$ python -q
>>> import numpy as np
>>> import numpy.linalg as la
>>> np.set_printoptions(suppress=True, linewidth=160)
>>> A2 = np.array([[0, 1, 3, 2, 0],
...     [3, 1, 3, 3, 2],
...     [0, 1, 2, 2, 1],
...     [0, 0, 0, 3, 1],
...     [3, 0, 0, 1, 0]])
>>> J = A2 + A2.T
>>> J
array([[0, 4, 3, 2, 3],
       [4, 2, 4, 3, 2],
       [3, 4, 4, 2, 1],
       [2, 3, 2, 6, 2],
       [3, 2, 1, 2, 0]])
>>> # equal to its transpose
>>> A2 = np.array([[1, 1, -1], [-2, 3, -1]])
>>> W2 = np.kron(A2, J)
>>> print(W2.shape)
(10, 15)
>>> la.matrix_rank(W2)
np.int64(10)
>>> X = np.loadtxt("out4.csv", delimiter=",")
>>> X
array([[1., 3., 2., 1.],
       [3., 0., 0., 1.],
       [1., 0., 2., 3.],
       [1., 3., 0., 2.]])
>>> f = np.array([4, -6, -1, 1])
>>> A2 = X + np.outer(f, np.eye(4)[0])
>>> la.matrix_rank(la.inv(A2) - la.inv(X), tol=1e-8)
np.int64(1)
>>> K = np.loadtxt("x.csv", delimiter=",")
>>> K
array([[ 3.,  4.,  5.],
       [ 6.,  7.,  8.],
       [ 9., 10., 11.],
       [12., 13., 14.],
       [15., 16., 17.]])
>>> # looks like rank 2
>>> G = K.T @ K
>>> la.matrix_rank(G)
np.int64(2)
>>> (K @ K.T).shape
(5, 5)
>>> G
array([[495., 540., 585.],
       [540., 590., 640.],
       [585., 640., 695.]])
>>> U, sig, vt = la.svd(K)
>>> V = vt[:(sig > 1e-8).sum()]
>>> rng = np.random.default_rng(808)
>>> x = K[3] + -3 * K[4] + rng.integers(2) * np.eye(3)[0]
>>> x
array([-32., -35., -37.])
>>> np.allclose(V.T @ V @ x, x)
False
>>> np.round(np.diag(V.T @ V), 1)
array([0.8, 0.3, 0.8])
>>> round(float(la.norm(x - V.T @ V @ x)), 1)
0.4
>>> np.round(V.T @ V, 1)
array([[ 0.8,  0.3, -0.2],
       [ 0.3,  0.3,  0.3],
       [-0.2,  0.3,  0.8]])
>>> np.unique(K.round(6), axis=0).shape
(5, 3)
>>> la.lstsq(K[:-1].T, K[-1])[2]
np.int32(2)
>>> np.allclose(K[:-1].T @ la.lstsq(K[:-1].T, K[-1])[0], K[-1])
True
>>> m1 = np.loadtxt("run9.csv", delimiter=",")
>>> m1.round(1) + 0
array([[-0.7, -0.3, -4.6,  1.9],
       [ 0.5, -0.3,  5. ,  0. ],
       [-0.7, -0.2, -4.7,  1.5],
       [-0.6, -1.3,  0.3,  4.8],
       [ 0.7,  0.4,  4.4, -2.2],
       [ 0.8,  0.5,  4.1, -2.7],
       [-0.3,  0.5, -4.8, -1.1],
       [ 0.6,  0.1,  4.8, -1.2],
       [ 0.5, -0.3,  5. ,  0.3],
       [ 0.3,  1.2, -2.7, -4. ],
       [-0.7, -1.3, -0.6,  4.7],
       [ 0.7,  1.2,  1. , -4.7],
       [-0.6, -1.3,  0.8,  4.7],
       [ 0.7,  0.2,  4.7, -1.4],
       [ 0. ,  1. , -3.9, -2.9],
       [-0.4, -1.3,  2.3,  4.2],
       [ 0.6,  0. ,  4.9, -0.8],
       [-0.7, -1.3,  0. ,  4.8],
       [ 0.7,  1.3,  0.3, -4.8],
       [ 0.5, -0.2,  5. , -0.1],
       [-0.5,  0.2, -5. ,  0.1]])
>>> A2 = m1 / la.norm(m1, axis=1, keepdims=True)
>>> G = A2 @ A2.T
>>> G[8].round(1) + 0
array([-0.9,  1. , -0.9,  0.1,  0.9,  0.8, -1. ,  1. ,  1. , -0.6, -0.1,  0.1,  0.2,  0.9, -0.8,  0.5,  1. ,  0.1,  0. ,  1. , -1. ])
>>> print((G - 2 * np.eye(21)).round(6).argmax(axis=1))
[ 2 19  0 17  5  4 20 13  1 14 17 18  3  7  9 12  7  3 11  1  6]
>>> W2 = m1[[9, 5]].astype(float)
>>> for _ in range(6):
...     z = la.norm(m1[:, None] - W2, axis=-1).argmin(axis=1)
...     W2 = np.array([m1[z == j].mean(axis=0) for j in range(2)])
... 
>>> z
array([0, 1, 0, 1, 1, 1, 0, 1, 1, 0, 1, 0, 1, 1, 0, 1, 1, 1, 0, 1, 0])
>>> print(np.abs(W2[1] - W2[0]).argmax())
2
>>> Xc = m1 - m1.mean(axis=0)
>>> U, sig, vt = la.svd(Xc, full_matrices=False)
>>> sig.round(1) + 0
array([17.3, 14.6,  0. ,  0. ])
>>> round((sig ** 2).sum() ** 2 / (sig ** 4).sum(), 1)
np.float64(1.9)
>>> print(np.round(Xc.mean(axis=0), 1) + 0)
[0. 0. 0. 0.]
>>> f = np.array([3, 0])
>>> np.round(np.polyval(f, m1[5]), 1)
array([ 2.3,  1.6, 12.4, -8. ])
>>> np.round(np.correlate(m1[5], m1[11], "full"), 1)
array([ -3.7,  -1.7, -17.9,  17.7,   2.9,  -0.2,  -2. ])
>>> U, sig, vt = la.svd(m1)
>>> V = vt[:(sig > 1e-8).sum()]
>>> x = m1[12] + 2 * m1[20] + rng.integers(2) * np.eye(4)[3]
>>> x.round(1)
array([-1.6, -0.9, -9.2,  5. ])
>>> print(np.round(np.diag(V.T @ V), 1) + 0)
[0.  0.1 1.  0.9]
>>> np.round(la.norm(x - V.T @ V @ x), 1)
np.float64(0.0)
>>> print(np.allclose(V.T @ V @ x, x))
True
>>> mat = np.load("w.npy")
>>> mat
array([[ 5,  6,  7,  8],
       [ 9, 10, 11, 12],
       [13, 14, 15, 16]])
>>> # null space of dimension 2
>>> print(np.abs(mat).max())
16
>>> np.round(la.svd(mat, compute_uv=False), 1) + 0
array([38.3,  1.1,  0. ])
>>> round(float(la.norm(mat)), 1)
38.3
>>> f = np.array([-2, -1])
>>> np.polyval(f, mat[2])
array([-27, -29, -31, -33])
>>> np.array([np.convolve(row, f, "same") for row in mat])
array([[-10, -17, -20, -23],
       [-18, -29, -32, -35],
       [-26, -41, -44, -47]])
>>> print(np.correlate(mat[2], mat[0], "full"))
[104 203 296 382 272 171  80]
>>> U, sig = la.svd(mat)
Traceback (most recent call last):
  File "<python-input-70>", line 1, in <module>
    U, sig = la.svd(mat)
    ^^^^^^
ValueError: too many values to unpack (expected 2)
>>> U, sig, vt = la.svd(mat, full_matrices=False)
>>> print(sig.round(1) + 0)
[38.3  1.1  0. ]
>>> round(np.sqrt((sig ** 2).sum()), 1), round(la.norm(mat), 1)
(np.float64(38.3), np.float64(38.3))
>>> print(np.round(np.cumsum(sig ** 2) / np.sum(sig ** 2), 1))
[1. 1. 1.]
>>> np.round(U.T @ U, 1) + 0
array([[1., 0., 0.],
       [0., 1., 0.],
       [0., 0., 1.]])
>>> print(np.allclose(U * sig @ vt, mat))
True
>>> np.round(sig / sig[0], 1) + 0
array([1., 0., 0.])
>>> np.round(np.abs(vt[0]), 1)
array([0.4, 0.5, 0.5, 0.6])
>>> print(np.abs(U[:, 0]).round(6).argmax())
2
>>> A = np.array([[3, 3, 3, -2], [2, -1, -1, 0], [-1, 3, -1, 0]])
>>> A[:, 0] = 3 * A[:, 2]
>>> A
array([[ 9,  3,  3, -2],
       [-3, -1, -1,  0],
       [-3,  3, -1,  0]])
>>> z = rng.permutation(4)
>>> z
array([2, 3, 1, 0])
>>> A2 = X[z][:, z]
>>> A2
array([[2., 3., 0., 1.],
       [0., 2., 3., 1.],
       [0., 1., 0., 3.],
       [2., 1., 3., 1.]])
>>> print(np.diag(A2))
[2. 2. 0. 1.]
>>> np.allclose(A2, X)
False
>>> np.trace(A2)
np.float64(5.0)
>>> np.round(np.sort(np.abs(la.eigvals(A2))), 1)
array([2. , 2. , 3. , 5.7])
>>> np.einsum("ii->", A2)
np.float64(5.0)
>>> round(la.det(A2.T), 1)
np.float64(-66.0)
>>> np.einsum("ij,ji->", A2, A2)
np.float64(39.0)
>>> round(la.det(2 * A2), 1), np.round(la.det(A2), 1)
(np.float64(-1056.0), np.float64(-66.0))
>>> A2 = np.array([[-2, 0, 0], [1, -2, 1], [-1, 1, -2], [-2, 2, 1]])
>>> la.matrix_rank(np.vstack([A, A2.T]))
np.int64(4)
>>> A2.T @ A.T
array([[-14,   6,  10],
       [ -7,   1,  -7],
       [ -5,   1,   5]])
>>> la.matrix_rank(A @ A2)
np.int64(3)
>>> print(np.einsum("ij,ij->i", A, A))
[103  11  19]
>>> np.vstack([A, A2.T]).shape
(6, 4)
>>> W0 = np.array([[-0.8, -0.2, -0.4, 0.0],
...     [0.1, -1.9, 0.4, -0.6],
...     [0.6, -1.3, -1.2, -0.9]])
>>> W0
array([[-0.8, -0.2, -0.4,  0. ],
       [ 0.1, -1.9,  0.4, -0.6],
       [ 0.6, -1.3, -1.2, -0.9]])
>>> U, sig, vt = la.svd(W0, full_matrices=False)
>>> np.round(np.cumsum(sig ** 2) / np.sum(sig ** 2), 1)
array([0.7, 0.9, 1. ])
>>> np.round(np.sqrt((sig ** 2).sum()), 1), round(la.norm(W0), 1)
(np.float64(3.0), np.float64(3.0))
>>> np.abs(U[:, 0]).round(6).argmax()
np.int64(2)
>>> print(np.round(sig / sig[0], 1))
[1.  0.5 0.3]
>>> sig.round(1)
array([2.6, 1.3, 0.9])
>>> M = np.load("arr.npy")
>>> M
array([[-0.4, -1. , -0.3,  0.8],
       [ 1. , -0.8, -0.1,  0.2],
       [ 1.1, -0.9, -0.8, -1. ],
       [ 0.1, -1.2, -1.4, -0.1]])
>>> Q = M.astype(float).copy()
>>> for j in range(4):
...     Q[:, j] -= Q[:, :j] @ (Q[:, :j].T @ Q[:, j])
...     Q[:, j] /= la.norm(Q[:, j])
... 
>>> Q.round(1)
array([[-0.3, -0.7,  0.5, -0.3],
       [ 0.6, -0.1,  0.5,  0.5],
       [ 0.7, -0.1, -0.2, -0.7],
       [ 0.1, -0.7, -0.6,  0.4]])
>>> print(np.round(Q.T @ M, 1) + 0)
[[ 1.5 -1.  -0.6 -0.8]
 [ 0.   1.7  1.3 -0.4]
 [ 0.   0.   0.8  0.8]
 [ 0.   0.   0.   0.5]]
>>> print(la.matrix_rank(K, rtol=0.1))
1
>>> la.cond(K) > 100
np.True_
>>> round(float(la.norm(K, 2) / la.norm(K)), 1)
1.0
>>> x = np.array([-1, 2, -2, -1])
>>> h = np.maximum(M @ x, 0)
>>> np.round(np.maximum(M @ (3 * x), 0), 1)
array([0. , 0. , 0. , 1.2])
>>> M * (h > 1e-9)[:, None]
array([[-0. , -0. , -0. ,  0. ],
       [ 0. , -0. , -0. ,  0. ],
       [ 0. , -0. , -0. , -0. ],
       [ 0.1, -1.2, -1.4, -0.1]])
